% ipython --no-banner

In [1]: import numpy as np

In [2]: np.set_printoptions(suppress=True, linewidth=140)

In [3]: def rnd(a):
   ...:     return np.round(a, 2) + 0
   ...: 

In [4]: A = np.loadtxt("w.csv", delimiter=",")

In [5]: A
Out[5]: 
array([[2., 2., 0., 2., 2., 1., 0., 2., 2., 1.],
       [0., 2., 1., 0., 0., 1., 2., 2., 1., 2.],
       [0., 2., 0., 0., 2., 1., 0., 0., 2., 2.],
       [1., 0., 1., 1., 1., 0., 1., 1., 1., 1.],
       [1., 2., 1., 0., 2., 1., 2., 2., 2., 2.]])

In [6]: A.ravel(order="F")
Out[6]: 
array([2., 0., 0., 1., 1., 2., 2., 2., 0., 2., 0., 1., 0., 1., 1., 2., 0., 0., 1., 0., 2., 0., 2., 1., 2., 1., 1., 1., 0., 1., 0., 2., 0.,
       1., 2., 2., 2., 0., 1., 2., 2., 1., 2., 1., 2., 1., 2., 2., 1., 2.])

In [7]: A.reshape(-1, 2)
Out[7]: 
array([[2., 2.],
       [0., 2.],
       [2., 1.],
       [0., 2.],
       [2., 1.],
       [0., 2.],
       [1., 0.],
       [0., 1.],
       [2., 2.],
       [1., 2.],
       [0., 2.],
       [0., 0.],
       [2., 1.],
       [0., 0.],
       [2., 2.],
       [1., 0.],
       [1., 1.],
       [1., 0.],
       [1., 1.],
       [1., 1.],
       [1., 2.],
       [1., 0.],
       [2., 1.],
       [2., 2.],
       [2., 2.]])

In [8]: T = A.reshape(5, 2, -1)

In [9]: np.einsum("ihd,ihd->ih", T, T)
Out[9]: 
array([[16., 10.],
       [ 5., 14.],
       [ 8.,  9.],
       [ 4.,  4.],
       [10., 17.]])

In [10]: np.swapaxes(T, 1, 2)[2]
Out[10]: 
array([[0., 1.],
       [2., 0.],
       [0., 0.],
       [0., 2.],
       [2., 2.]])

In [11]: T.sum(axis=1)
Out[11]: 
array([[3., 2., 2., 4., 3.],
       [1., 4., 3., 1., 2.],
       [1., 2., 0., 2., 4.],
       [1., 1., 2., 2., 2.],
       [2., 4., 3., 2., 4.]])

In [12]: A2 = A / np.sqrt((A ** 2).mean(axis=1, keepdims=True))

In [13]: rnd(A - A.mean(axis=1, keepdims=True))
Out[13]: 
array([[ 0.6,  0.6, -1.4,  0.6,  0.6, -0.4, -1.4,  0.6,  0.6, -0.4],
       [-1.1,  0.9, -0.1, -1.1, -1.1, -0.1,  0.9,  0.9, -0.1,  0.9],
       [-0.9,  1.1, -0.9, -0.9,  1.1,  0.1, -0.9, -0.9,  1.1,  1.1],
       [ 0.2, -0.8,  0.2,  0.2,  0.2, -0.8,  0.2,  0.2,  0.2,  0.2],
       [-0.5,  0.5, -0.5, -1.5,  0.5, -0.5,  0.5,  0.5,  0.5,  0.5]])

In [14]: np.linalg.matrix_rank(A - A.mean(axis=1, keepdims=True))
Out[14]: np.int64(5)

In [15]: rnd(np.linalg.norm(A) ** 2 / np.linalg.norm(A, 2) ** 2)
Out[15]: np.float64(1.25)

In [16]: rnd(np.linalg.norm(A[1] - A[3]))
Out[16]: np.float64(3.32)

In [17]: rng = np.random.default_rng(590)

In [18]: A2 = A + rng.integers(-2, 3, (5, 1)) @ rng.integers(-2, 3, (1, 10))

In [19]: A2
Out[19]: 
array([[ 2.,  2.,  0.,  2.,  2.,  1.,  0.,  2.,  2.,  1.],
       [ 1.,  4.,  3., -1., -1.,  0.,  4.,  1.,  0.,  1.],
       [-2., -2., -4.,  2.,  4.,  3., -4.,  2.,  4.,  4.],
       [ 0., -2., -1.,  2.,  2.,  1., -1.,  2.,  2.,  2.],
       [ 2.,  4.,  3., -1.,  1.,  0.,  4.,  1.,  1.,  1.]])

In [20]: np.linalg.matrix_rank(A2 - A, tol=1e-8)
Out[20]: np.int64(1)

In [21]: np.abs(A2 - A).sum(axis=1)
Out[21]: array([ 0., 13., 26., 13., 13.])

In [22]: A2 - A
Out[22]: 
array([[ 0.,  0.,  0.,  0.,  0.,  0.,  0.,  0.,  0.,  0.],
       [ 1.,  2.,  2., -1., -1., -1.,  2., -1., -1., -1.],
       [-2., -4., -4.,  2.,  2.,  2., -4.,  2.,  2.,  2.],
       [-1., -2., -2.,  1.,  1.,  1., -2.,  1.,  1.,  1.],
       [ 1.,  2.,  2., -1., -1., -1.,  2., -1., -1., -1.]])

In [23]: rnd(np.linalg.svd(A2 - A, compute_uv=False))
Out[23]: array([11.53,  0.  ,  0.  ,  0.  ,  0.  ])

In [24]: F = np.loadtxt("m.csv", delimiter=",")

In [25]: F
Out[25]: 
array([[  6.,  -4.,  -4.,   0.,   0.,   0.],
       [ -8.,  -8.,   0.,   0.,   0.,   0.],
       [ 10.,  -4.,  -6.,   0.,   0.,   0.],
       [ 15., -10., -10.,   3.,  -2.,  -2.],
       [-20., -20.,   0.,  -4.,  -4.,   0.],
       [ 25., -10., -15.,   5.,  -2.,  -3.]])

In [26]: def softmax(z):
    ...:     e = np.exp(z - z.max(axis=-1, keepdims=True))
    ...:     return e / e.sum(axis=-1, keepdims=True)
    ...: 

In [27]: rnd(softmax(F).sum(axis=1))
Out[27]: array([1., 1., 1., 1., 1., 1.])

In [28]: scores = F @ F.T / np.sqrt(6)

In [29]: rnd(softmax(scores + np.triu(np.full(scores.shape, -np.inf), 1)))
Out[29]: 
array([[1., 0., 0., 0., 0., 0.],
       [0., 1., 0., 0., 0., 0.],
       [0., 0., 1., 0., 0., 0.],
       [0., 0., 0., 1., 0., 0.],
       [0., 0., 0., 0., 1., 0.],
       [0., 0., 0., 0., 0., 1.]])

In [30]: rnd(softmax(scores))
Out[30]: 
array([[0., 0., 0., 0., 0., 1.],
       [0., 0., 0., 0., 1., 0.],
       [0., 0., 0., 0., 0., 1.],
       [0., 0., 0., 0., 0., 1.],
       [0., 0., 0., 0., 1., 0.],
       [0., 0., 0., 0., 0., 1.]])

In [31]: m1 = np.loadtxt("data.csv", delimiter=",")

In [32]: m1
Out[32]: 
array([[-3., -3.,  0.,  0.,  0.,  0.,  0.,  0.,  0.,  0.],
       [-3., -3., -3.,  0.,  0.,  0.,  0.,  0.,  0.,  0.],
       [ 0., -3., -5., -3.,  0.,  0.,  0.,  0.,  0.,  0.],
       [ 0.,  0., -3., -4., -3.,  0.,  0.,  0.,  0.,  0.],
       [ 0.,  0.,  0., -3.,  4., -3.,  0.,  0.,  0.,  0.],
       [ 0.,  0.,  0.,  0., -3.,  2., -3.,  0.,  0.,  0.],
       [ 0.,  0.,  0.,  0.,  0., -3., -4., -3.,  0.,  0.],
       [ 0.,  0.,  0.,  0.,  0.,  0., -3.,  2., -3.,  0.],
       [ 0.,  0.,  0.,  0.,  0.,  0.,  0., -3., -4., -3.],
       [ 0.,  0.,  0.,  0.,  0.,  0.,  0.,  0., -3., -1.]])

In [33]: vec = np.array([3, 2, 1, -2, 2, -1, -2, 2, 2, -1])

In [34]: target = m1 @ vec

In [35]: target
Out[35]: array([-15., -18.,  -5.,  -1.,  17.,  -2.,   5.,   4., -11.,  -5.])

In [36]: rnd(np.linalg.solve(m1, target + m1[:, 8]))
Out[36]: array([ 3.,  2.,  1., -2.,  2., -1., -2.,  2.,  3., -1.])

In [37]: rnd(np.linalg.solve(m1, m1[:, 7]))
Out[37]: array([0., 0., 0., 0., 0., 0., 0., 1., 0., 0.])

In [38]: rnd(np.linalg.solve(m1, 5 * target))
Out[38]: array([ 15.,  10.,   5., -10.,  10.,  -5., -10.,  10.,  10.,  -5.])

In [39]: A2 = m1[0, 0] * m1[1:] - np.outer(m1[1:, 0], m1[0])

In [40]: A2
Out[40]: 
array([[  0.,   0.,   9.,   0.,   0.,   0.,   0.,   0.,   0.,   0.],
       [  0.,   9.,  15.,   9.,  -0.,  -0.,  -0.,  -0.,  -0.,  -0.],
       [  0.,   0.,   9.,  12.,   9.,  -0.,  -0.,  -0.,  -0.,  -0.],
       [  0.,   0.,  -0.,   9., -12.,   9.,  -0.,  -0.,  -0.,  -0.],
       [  0.,   0.,  -0.,  -0.,   9.,  -6.,   9.,  -0.,  -0.,  -0.],
       [  0.,   0.,  -0.,  -0.,  -0.,   9.,  12.,   9.,  -0.,  -0.],
       [  0.,   0.,  -0.,  -0.,  -0.,  -0.,   9.,  -6.,   9.,  -0.],
       [  0.,   0.,  -0.,  -0.,  -0.,  -0.,  -0.,   9.,  12.,   9.],
       [  0.,   0.,  -0.,  -0.,  -0.,  -0.,  -0.,  -0.,   9.,   3.]])

In [41]: np.flatnonzero(~A2.round(6).any(axis=1))
Out[41]: array([], dtype=int64)

In [42]: m1[:, 0] / m1[0, 0]
Out[42]: array([ 1.,  1., -0., -0., -0., -0., -0., -0., -0., -0.])

In [43]: rnd(np.linalg.norm(m1, 2))
Out[43]: np.float64(9.06)

In [44]: rnd(np.linalg.norm(m1[0], 1)), rnd(np.linalg.norm(m1[0], np.inf))
Out[44]: (np.float64(6.0), np.float64(3.0))

In [45]: vals, vecs = np.linalg.eigh(m1)

In [46]: (vals > 1e-8).sum(), (vals < -1e-8).sum()
Out[46]: (np.int64(5), np.int64(5))

In [47]: rnd(np.abs(vecs[:, -1]))
Out[47]: array([0.01, 0.02, 0.06, 0.22, 0.76, 0.56, 0.19, 0.13, 0.04, 0.02])

In [48]: rnd(np.linalg.eigvalsh(m1 @ m1))
Out[48]: array([ 0.01,  0.76,  2.55,  6.56, 19.96, 30.  , 33.68, 50.18, 52.27, 82.03])

In [49]: np.abs(vecs[:, -1]).round(6).argmax()
Out[49]: np.int64(4)

In [50]: rnd(vecs @ np.diag(vals) @ vecs.T)
Out[50]: 
array([[-3., -3.,  0.,  0.,  0.,  0.,  0.,  0.,  0.,  0.],
       [-3., -3., -3.,  0.,  0.,  0.,  0.,  0.,  0.,  0.],
       [ 0., -3., -5., -3.,  0.,  0.,  0.,  0.,  0.,  0.],
       [ 0.,  0., -3., -4., -3.,  0.,  0.,  0.,  0.,  0.],
       [ 0.,  0.,  0., -3.,  4., -3.,  0.,  0.,  0.,  0.],
       [ 0.,  0.,  0.,  0., -3.,  2., -3.,  0.,  0.,  0.],
       [ 0.,  0.,  0.,  0.,  0., -3., -4., -3.,  0.,  0.],
       [ 0.,  0.,  0.,  0.,  0.,  0., -3.,  2., -3.,  0.],
       [ 0.,  0.,  0.,  0.,  0.,  0.,  0., -3., -4., -3.],
       [ 0.,  0.,  0.,  0.,  0.,  0.,  0.,  0., -3., -1.]])

In [51]: np.unique(vals.round(6) + 0, return_counts=True)[1]
Out[51]: array([1, 1, 1, 1, 1, 1, 1, 1, 1, 1])

In [52]: rnd(vecs.T @ m1 @ vecs)
Out[52]: 
array([[-9.06,  0.  ,  0.  ,  0.  ,  0.  ,  0.  ,  0.  ,  0.  ,  0.  ,  0.  ],
       [ 0.  , -7.23,  0.  ,  0.  ,  0.  ,  0.  ,  0.  ,  0.  ,  0.  ,  0.  ],
       [ 0.  ,  0.  , -5.8 ,  0.  ,  0.  ,  0.  ,  0.  ,  0.  ,  0.  ,  0.  ],
       [ 0.  ,  0.  ,  0.  , -5.48,  0.  ,  0.  ,  0.  ,  0.  ,  0.  ,  0.  ],
       [ 0.  ,  0.  ,  0.  ,  0.  , -2.56,  0.  ,  0.  ,  0.  ,  0.  ,  0.  ],
       [ 0.  ,  0.  ,  0.  ,  0.  ,  0.  ,  0.1 ,  0.  ,  0.  ,  0.  ,  0.  ],
       [ 0.  ,  0.  ,  0.  ,  0.  ,  0.  ,  0.  ,  0.87,  0.  ,  0.  ,  0.  ],
       [ 0.  ,  0.  ,  0.  ,  0.  ,  0.  ,  0.  ,  0.  ,  1.6 ,  0.  ,  0.  ],
       [ 0.  ,  0.  ,  0.  ,  0.  ,  0.  ,  0.  ,  0.  ,  0.  ,  4.47,  0.  ],
       [ 0.  ,  0.  ,  0.  ,  0.  ,  0.  ,  0.  ,  0.  ,  0.  ,  0.  ,  7.08]])

In [53]: vals, vecs = np.linalg.eigh(m1)

In [54]: vec = np.array([-3, -1, 3, -3, -2, 1, -2, 3, -1, 0])

In [55]: rnd(np.linalg.eigvalsh(m1[1:, 1:]))
Out[55]: array([-8.79, -7.23, -5.63, -4.15, -0.43,  0.19,  1.49,  4.47,  7.08])

In [56]: vec @ m1 @ vec
Out[56]: np.float64(1.0)

In [57]: rnd(vec @ m1 @ vec / (vec @ vec)), rnd(vals[0]), rnd(vals[-1])
Out[57]: (np.float64(0.02), np.float64(-9.06), np.float64(7.08))

In [58]: np.abs(m1).sum(axis=1).max(), rnd(np.abs(vals).max())
Out[58]: (np.float64(11.0), np.float64(9.06))

In [59]: X = np.load("out1.npy")

In [60]: X
Out[60]: 
array([[-2, -1,  0,  1,  2,  3,  4,  5,  6,  7],
       [ 8,  9, 10, 11, 12, 13, 14, 15, 16, 17],
       [18, 19, 20, 21, 22, 23, 24, 25, 26, 27],
       [28, 29, 30, 31, 32, 33, 34, 35, 36, 37],
       [38, 39, 40, 41, 42, 43, 44, 45, 46, 47],
       [48, 49, 50, 51, 52, 53, 54, 55, 56, 57],
       [58, 59, 60, 61, 62, 63, 64, 65, 66, 67],
       [68, 69, 70, 71, 72, 73, 74, 75, 76, 77],
       [78, 79, 80, 81, 82, 83, 84, 85, 86, 87]])

In [61]: vec = np.array([3, 2, 2, 3, 6, 7, 9, 3, 4, 7])

In [62]: a = np.maximum(X @ vec, 0)

In [63]: np.flatnonzero(a > 1e-9)
Out[63]: array([0, 1, 2, 3, 4, 5, 6, 7, 8])

In [64]: np.maximum(X @ (3 * vec), 0)
Out[64]: array([  456,  1836,  3216,  4596,  5976,  7356,  8736, 10116, 11496])

In [65]: np.tanh(X @ vec)
Out[65]: array([1., 1., 1., 1., 1., 1., 1., 1., 1.])

In [66]: X[7] @ X[3]
Out[66]: np.int64(23645)

In [67]: rnd(np.linalg.norm(X, axis=1))
Out[67]: array([ 12.04,  40.56,  71.73, 103.17, 134.7 , 166.27, 197.85, 229.44, 261.05])

In [68]: rnd(np.linalg.norm(X[7], 1)), rnd(np.linalg.norm(X[7], np.inf))
Out[68]: (np.float64(725.0), np.float64(77.0))

In [69]: np.linalg.norm(X, axis=1).argmax()
Out[69]: np.int64(8)

In [70]: rnd(np.linalg.norm(X, 2))
Out[70]: np.float64(472.34)

In [71]: rnd(np.linalg.norm(X, axis=0))
Out[71]: array([137.83, 140.32, 142.83, 145.36, 147.91, 150.47, 153.05, 155.64, 158.25, 160.88])

In [72]: rnd(np.linalg.norm(X) ** 2 / np.linalg.norm(X, 2) ** 2)
Out[72]: np.float64(1.0)

In [73]: mat = np.load("block1.npy")

In [74]: mat
Out[74]: 
array([[ 2,  0,  0,  0,  0,  0,  0,  0],
       [ 0,  2,  0,  0,  0,  0,  0,  0],
       [ 0,  0,  3,  0,  0,  0,  0,  0],
       [ 0,  0,  0, -1,  0,  0,  0,  0],
       [ 0,  0,  0,  0, -1,  0,  0,  0],
       [ 0,  0,  0,  0,  0,  2,  0,  0],
       [ 0,  0,  0,  0,  0,  0,  3,  0],
       [ 0,  0,  0,  0,  0,  0,  0,  1]])

In [75]: mat @ mat
Out[75]: 
array([[4, 0, 0, 0, 0, 0, 0, 0],
       [0, 4, 0, 0, 0, 0, 0, 0],
       [0, 0, 9, 0, 0, 0, 0, 0],
       [0, 0, 0, 1, 0, 0, 0, 0],
       [0, 0, 0, 0, 1, 0, 0, 0],
       [0, 0, 0, 0, 0, 4, 0, 0],
       [0, 0, 0, 0, 0, 0, 9, 0],
       [0, 0, 0, 0, 0, 0, 0, 1]])

In [76]: np.linalg.matrix_rank(mat - mat[0, 0] * np.eye(8))
Out[76]: np.int64(5)

In [77]: rnd(np.sort(np.linalg.eigvals(mat)))
Out[77]: array([-1., -1.,  1.,  2.,  2.,  2.,  3.,  3.])

In [78]: lab = rng.permutation(8)

In [79]: lab
Out[79]: array([2, 3, 1, 0, 7, 5, 6, 4])

In [80]: A2 = mat[lab][:, lab]

In [81]: A2
Out[81]: 
array([[ 3,  0,  0,  0,  0,  0,  0,  0],
       [ 0, -1,  0,  0,  0,  0,  0,  0],
       [ 0,  0,  2,  0,  0,  0,  0,  0],
       [ 0,  0,  0,  2,  0,  0,  0,  0],
       [ 0,  0,  0,  0,  1,  0,  0,  0],
       [ 0,  0,  0,  0,  0,  2,  0,  0],
       [ 0,  0,  0,  0,  0,  0,  3,  0],
       [ 0,  0,  0,  0,  0,  0,  0, -1]])

In [82]: np.allclose(A2, mat)
Out[82]: False

In [83]: np.trace(A2)
Out[83]: np.int64(11)

In [84]: rnd(np.sort(np.abs(np.linalg.eigvals(A2))))
Out[84]: array([1., 1., 1., 2., 2., 2., 3., 3.])

In [85]: A2 = mat + rng.integers(-2, 3, (8, 5)) @ rng.integers(-2, 3, (5, 8))

In [86]: A2
Out[86]: 
array([[  2,  -2,   3,   7,   1,  -4,   5,  -3],
       [  1,  -3,  -2,   5,  -2,  -1,   2,  -4],
       [ -1,   3,   5,  -9,   0,   1,  -4,  -4],
       [ -6,  -4,   3,  -6,  -4,   0,   5,  -1],
       [ -5,  -7,   1,  -6,  -5,   0,   5,   2],
       [  6,  10,   0,   0,   7,   2,  -8,   2],
       [  4,   0,   1,   5,   5,  -4,   4,   3],
       [ -6,  -6,  -6,  -2, -10,   7,   2,   2]])

In [87]: np.abs(A2 - mat).sum(axis=1)
Out[87]: array([25, 22, 24, 28, 30, 33, 23, 40])

In [88]: A2 - mat
Out[88]: 
array([[  0,  -2,   3,   7,   1,  -4,   5,  -3],
       [  1,  -5,  -2,   5,  -2,  -1,   2,  -4],
       [ -1,   3,   2,  -9,   0,   1,  -4,  -4],
       [ -6,  -4,   3,  -5,  -4,   0,   5,  -1],
       [ -5,  -7,   1,  -6,  -4,   0,   5,   2],
       [  6,  10,   0,   0,   7,   0,  -8,   2],
       [  4,   0,   1,   5,   5,  -4,   1,   3],
       [ -6,  -6,  -6,  -2, -10,   7,   2,   1]])

In [89]: np.linalg.matrix_rank(A2 - mat, tol=1e-8)
Out[89]: np.int64(5)

In [90]: gram = mat.T @ mat

In [91]: rnd(np.linalg.svd(mat, compute_uv=False) ** 2)
Out[91]: array([9., 9., 4., 4., 4., 1., 1., 1.])

In [92]: gram
Out[92]: 
array([[4, 0, 0, 0, 0, 0, 0, 0],
       [0, 4, 0, 0, 0, 0, 0, 0],
       [0, 0, 9, 0, 0, 0, 0, 0],
       [0, 0, 0, 1, 0, 0, 0, 0],
       [0, 0, 0, 0, 1, 0, 0, 0],
       [0, 0, 0, 0, 0, 4, 0, 0],
       [0, 0, 0, 0, 0, 0, 9, 0],
       [0, 0, 0, 0, 0, 0, 0, 1]])

In [93]: np.linalg.matrix_rank(gram)
Out[93]: np.int64(8)

In [94]: np.allclose(gram, gram.T)
Out[94]: True

In [95]: np.trace(gram), (mat ** 2).sum()
Out[95]: (np.int64(33), np.int64(33))

In [96]: (mat @ mat.T).shape
Out[96]: (8, 8)
